$ python -q
>>> import numpy as np
>>> np.set_printoptions(suppress=True, linewidth=120)
>>> def rd(a):
...     return np.round(a, 3) + 0
... 
>>> W0 = np.load("arr.npy")
>>> print(W0)
[[ 4 -1  1  1  4]
 [ 2 -3 -1 -1  2]
 [ 2 -3 -1 -1  2]
 [ 4 -1  1  1  4]]
>>> print(rd(np.trace(np.linalg.pinv(W0) @ W0)))
2.0
>>> print(np.abs(np.diag(np.linalg.qr(W0)[1])) > 1e-9)
[ True  True False False]
>>> print(np.unique(W0.round(6), axis=0).shape)
(2, 5)
>>> print(rd(W0 @ np.linalg.pinv(W0) @ W0))
[[ 4. -1.  1.  1.  4.]
 [ 2. -3. -1. -1.  2.]
 [ 2. -3. -1. -1.  2.]
 [ 4. -1.  1.  1.  4.]]
>>> G = W0.T @ W0
>>> print(np.diag(G))
[40 20  4  4 40]
>>> print((W0 @ W0.T).shape)
(4, 4)
>>> print(rd(np.linalg.eigvalsh(G)[::-1]))
[91.577 16.423  0.     0.     0.   ]
>>> print(np.linalg.matrix_rank(G))
2
>>> rng = np.random.default_rng(796)
>>> A2 = W0 + rng.integers(-2, 3, (4, 2)) @ rng.integers(-2, 3, (2, 5))
>>> print(A2)
[[ 2 -2 -1  2  4]
 [ 5 -2  2 -1  4]
 [ 2 -4 -1  2  6]
 [ 1 -3 -2  4  6]]
>>> print(np.linalg.matrix_rank(A2 - W0, tol=1e-8))
2
>>> print(rd(np.linalg.svd(A2 - W0, compute_uv=False)))
[7.81  5.745 0.    0.   ]
>>> print(W0.mean(axis=0))
[ 3. -2.  0.  0.  3.]
>>> print(np.abs(W0).max())
4
>>> W0[:, 5]
Traceback (most recent call last):
  File "<python-input-21>", line 1, in <module>
    W0[:, 5]
    ~~^^^^^^
IndexError: index 5 is out of bounds for axis 1 with size 5
>>> print(np.linalg.matrix_rank(W0))
2
>>> print(rd(np.linalg.svd(W0, compute_uv=False)))
[9.57  4.053 0.    0.   ]
>>> A = np.loadtxt("m.csv", delimiter=",")
>>> print(A)
[[1. 0. 1. 0. 1. 0.]
 [3. 1. 3. 1. 3. 1.]
 [1. 0. 1. 0. 1. 0.]
 [1. 0. 1. 0. 1. 0.]
 [3. 1. 3. 1. 3. 1.]
 [1. 0. 1. 0. 1. 0.]]
>>> # column 2 repeats column 0
>>> G = A.T @ A
>>> print(rd(np.linalg.eigvalsh(G)[::-1]))
[70.986  1.014  0.     0.     0.     0.   ]
>>> print(np.allclose(G, G.T))
True
>>> print(G)
[[22.  6. 22.  6. 22.  6.]
 [ 6.  2.  6.  2.  6.  2.]
 [22.  6. 22.  6. 22.  6.]
 [ 6.  2.  6.  2.  6.  2.]
 [22.  6. 22.  6. 22.  6.]
 [ 6.  2.  6.  2.  6.  2.]]
>>> print(np.diag(G))
[22.  2. 22.  2. 22.  2.]
>>> Uu, sigma, vt = np.linalg.svd(A)
>>> vecs = vt[:(sigma > 1e-8).sum()]
>>> x = A[3] + -2 * A[4] + rng.integers(2) * np.eye(6)[0]
>>> print(x)
[-5. -2. -5. -2. -5. -2.]
>>> print(rd(vecs.T @ vecs))
[[0.333 0.    0.333 0.    0.333 0.   ]
 [0.    0.333 0.    0.333 0.    0.333]
 [0.333 0.    0.333 0.    0.333 0.   ]
 [0.    0.333 0.    0.333 0.    0.333]
 [0.333 0.    0.333 0.    0.333 0.   ]
 [0.    0.333 0.    0.333 0.    0.333]]
>>> print(rd(np.diag(vecs.T @ vecs)))
[0.333 0.333 0.333 0.333 0.333 0.333]
>>> mat = np.load("mat.npy")
>>> print(mat)
[[ 1  1  1  1  1  1  1  1]
 [ 1  1  1  1 -1 -1 -1 -1]
 [ 1 -1  1 -1 -1  1 -1  1]
 [ 1 -1 -1  1 -1  1  1 -1]
 [ 1  1 -1 -1  1  1 -1 -1]
 [ 1  1 -1 -1 -1 -1  1  1]]
>>> w1 = np.array([[2, 3, -2, 3, 5],
...     [1, -3, 5, 3, 4],
...     [4, 2, 0, 5, -3],
...     [-3, 4, -5, -2, 2],
...     [-2, 3, 5, 2, -4],
...     [2, -2, 2, 4, -1],
...     [2, -2, 5, 1, 5],
...     [-4, 5, 4, 1, -3]])
>>> beta = np.array([1, 0, 2, 2, 0])
>>> act = np.maximum(mat @ w1 + beta, 0)
>>> print(act)
[[ 3 10 16 19  5]
 [ 7  2  0  3 11]
 [ 7  6  0 11  0]
 [ 5  0  0  0 17]
 [ 5  0  8  9  3]
 [ 1  0 12  1 17]]
>>> print(np.linalg.matrix_rank(act))
5
>>> C = np.array([[-2, 0], [-1, -1], [3, 3], [-2, 1], [1, -3]])
>>> print((act @ C).round(6).argmax(axis=1))
[1 0 1 0 1 0]
>>> print(w1 @ C)
[[-14 -21]
 [ 14   9]
 [-23  12]
 [ -7 -27]
 [  8  26]
 [ -5  15]
 [ 16   3]
 [ 10  17]]
>>> m1 = np.loadtxt("x.csv", delimiter=",")
>>> print(m1)
[[2. 0. 2. 0. 0. 0. 0.]
 [0. 1. 0. 0. 0. 1. 0.]
 [2. 0. 0. 0. 0. 2. 1.]]
>>> t3 = np.stack([m1, 4 * m1, m1[::-1]])
>>> print(rd(np.linalg.norm(t3, axis=(1, 2))))
[ 4.359 17.436  4.359]
>>> print((t3 @ m1.T).shape)
(3, 3, 3)
>>> print(np.einsum("bij,cij->bc", t3, t3))
[[ 19.  76.  10.]
 [ 76. 304.  40.]
 [ 10.  40.  19.]]
>>> A2 = np.array([[0, 2, 1],
...     [0, 0, 0],
...     [2, 3, 0],
...     [0, 3, 1],
...     [1, 0, 1],
...     [3, 2, 2],
...     [0, 1, 0]])
>>> print(np.linalg.matrix_rank(m1 @ A2))
3
>>> print(np.linalg.matrix_rank(np.vstack([m1, A2.T])))
6
>>> print(np.einsum("ik,kj->ij", m1, A2))
[[ 4. 10.  2.]
 [ 3.  2.  2.]
 [ 6.  9.  6.]]
>>> print(np.linalg.cond(A) > 100)
True
>>> print(np.linalg.matrix_rank(A, rtol=0.1))
2
>>> X = np.array([[5.05, -5.0, 3.0], [-5.0, 4.05, 1.0], [5.0, -5.0, 3.05]])
>>> print(round(np.log10(np.linalg.cond(X))))
3
>>> print(np.linalg.cond(X) > 100)
True
>>> q, vecs = np.linalg.qr(X[:, :2])[0], np.linalg.qr(X[:, 2:])[0]
>>> sigma = np.linalg.svd(q.T @ vecs, compute_uv=False)
>>> print(rd(np.degrees(np.arccos(sigma.clip(0, 1)))))
[1.249]
>>> print((sigma > 0.9).sum())
1
>>> J, _ = np.linalg.qr(np.array([[-0.3, 1.1, -0.1, -0.1, -1.4],
...     [-1.2, -1.9, 0.1, -0.5, 0.7],
...     [-0.8, -1.1, -0.7, -0.7, 0.6],
...     [0.3, -0.3, 0.4, -1.5, 0.6],
...     [-1.1, 0.1, 0.4, -0.1, -2.4]]))
>>> print(rd(J))
[[-0.161  0.653 -0.196 -0.369 -0.611]
 [-0.644 -0.487  0.243  0.147 -0.517]
 [-0.429 -0.243 -0.705 -0.397  0.32 ]
 [ 0.161 -0.259  0.471 -0.827  0.03 ]
 [-0.591  0.459  0.429  0.004  0.506]]
>>> q = J.astype(float).copy()
>>> for j in range(5):
...     q[:, j] -= q[:, :j] @ (q[:, :j].T @ q[:, j])
...     q[:, j] /= np.linalg.norm(q[:, j])
... 
>>> print(rd(q.T @ q))
[[1. 0. 0. 0. 0.]
 [0. 1. 0. 0. 0.]
 [0. 0. 1. 0. 0.]
 [0. 0. 0. 1. 0.]
 [0. 0. 0. 0. 1.]]
>>> print(rd(q))
[[-0.161  0.653 -0.196 -0.369 -0.611]
 [-0.644 -0.487  0.243  0.147 -0.517]
 [-0.429 -0.243 -0.705 -0.397  0.32 ]
 [ 0.161 -0.259  0.471 -0.827  0.03 ]
 [-0.591  0.459  0.429  0.004  0.506]]
>>> print(rd(q[:, 1] @ q[:, 4]))
0.0
>>> print(rd(q.T @ q))
[[1. 0. 0. 0. 0.]
 [0. 1. 0. 0. 0.]
 [0. 0. 1. 0. 0.]
 [0. 0. 0. 1. 0.]
 [0. 0. 0. 0. 1.]]
>>> print(rd(np.linalg.pinv(J)))
[[-0.161 -0.644 -0.429  0.161 -0.591]
 [ 0.653 -0.487 -0.243 -0.259  0.459]
 [-0.196  0.243 -0.705  0.471  0.429]
 [-0.369  0.147 -0.397 -0.827  0.004]
 [-0.611 -0.517  0.32   0.03   0.506]]
>>> print(rd(J[:, 4] @ J[:, 1]))
0.0
>>> print(rd(np.linalg.norm(J, axis=0)))
[1. 1. 1. 1. 1.]
>>> A2 = J / np.sqrt((J ** 2).mean(axis=1, keepdims=True))
>>> print(rd(A2[3]))
[ 0.36  -0.58   1.052 -1.85   0.067]
>>> Uu, sigma, vt = np.linalg.svd(J, full_matrices=False)
>>> print(rd(np.cumsum(sigma ** 2) / np.sum(sigma ** 2)))
[0.2 0.4 0.6 0.8 1. ]
>>> print(rd(sigma))
[1. 1. 1. 1. 1.]
>>> print(Uu.shape, sigma.shape, vt.shape)
(5, 5) (5,) (5, 5)
>>> print((sigma > 1e-8).sum())
5
>>> print(rd(sigma / sigma[0]))
[1. 1. 1. 1. 1.]
>>> print(rd(vt @ vt.T))
[[1. 0. 0. 0. 0.]
 [0. 1. 0. 0. 0.]
 [0. 0. 1. 0. 0.]
 [0. 0. 0. 1. 0.]
 [0. 0. 0. 0. 1.]]
>>> print(np.allclose(Uu * sigma @ vt, J))
True
>>> data = np.loadtxt("w.csv", delimiter=",")
>>> print(rd(data))
[[-2.552  2.27   5.541 -4.304 -6.253]
 [ 1.26   3.018  0.851 -3.394 -8.778]
 [ 4.535 -1.189 -7.379  3.853  2.955]
 [-4.803  0.965  7.561 -3.688 -2.286]
 [ 5.61   0.078 -7.786  2.7   -0.786]
 [-4.371 -2.497  3.956  1.144  7.596]
 [-4.468 -2.452  4.13   1.035  7.476]
 [-3.5   -2.794  2.478  1.976  8.36 ]
 [ 2.812  2.929 -1.398 -2.5   -8.678]
 [-4.544  1.182  7.386 -3.848 -2.934]
 [-2.787  2.177  5.788 -4.296 -5.962]
 [ 0.269  2.951  2.181 -3.8   -8.487]
 [-4.053 -2.626  3.399  1.475  7.934]
 [ 5.455  1.69  -6.173  0.474 -5.39 ]
 [ 2.351 -2.346 -5.324  4.303  6.489]
 [-4.49  -2.442  4.169  1.011  7.448]
 [ 3.705 -1.734 -6.689  4.165  4.601]
 [-5.651 -1.356  6.736 -1.018  4.451]
 [ 5.286 -0.453 -7.792  3.247  0.77 ]
 [ 4.288 -1.371 -7.191  3.971  3.5  ]
 [-3.707 -2.739  2.817  1.798  8.221]
 [ 0.062 -2.909 -2.608  3.91   8.333]
 [ 4.155  2.588 -3.574 -1.373 -7.835]
 [-5.547 -1.555  6.418 -0.7    5.013]
 [-5.768 -0.707  7.462 -1.941  2.605]
 [-4.855 -2.235  4.861  0.552  6.892]
 [ 4.398  2.485 -4.003 -1.115 -7.564]
 [ 1.03  -2.731 -3.809  4.156  7.727]
 [-1.468 -3.021 -0.563  3.294  8.806]
 [-5.738 -0.474  7.623 -2.237  1.933]
 [-3.798  1.681  6.774 -4.141 -4.44 ]
 [-5.439  0.236  7.819 -3.034 -0.131]
 [-5.77  -0.761  7.418 -1.87   2.758]
 [-2.368 -2.982  0.731  2.792  8.785]
 [-1.16   2.701  3.965 -4.181 -7.626]]
>>> t3 = np.stack([data, 4 * data, data[::-1]])
>>> print(t3.shape)
(3, 35, 5)
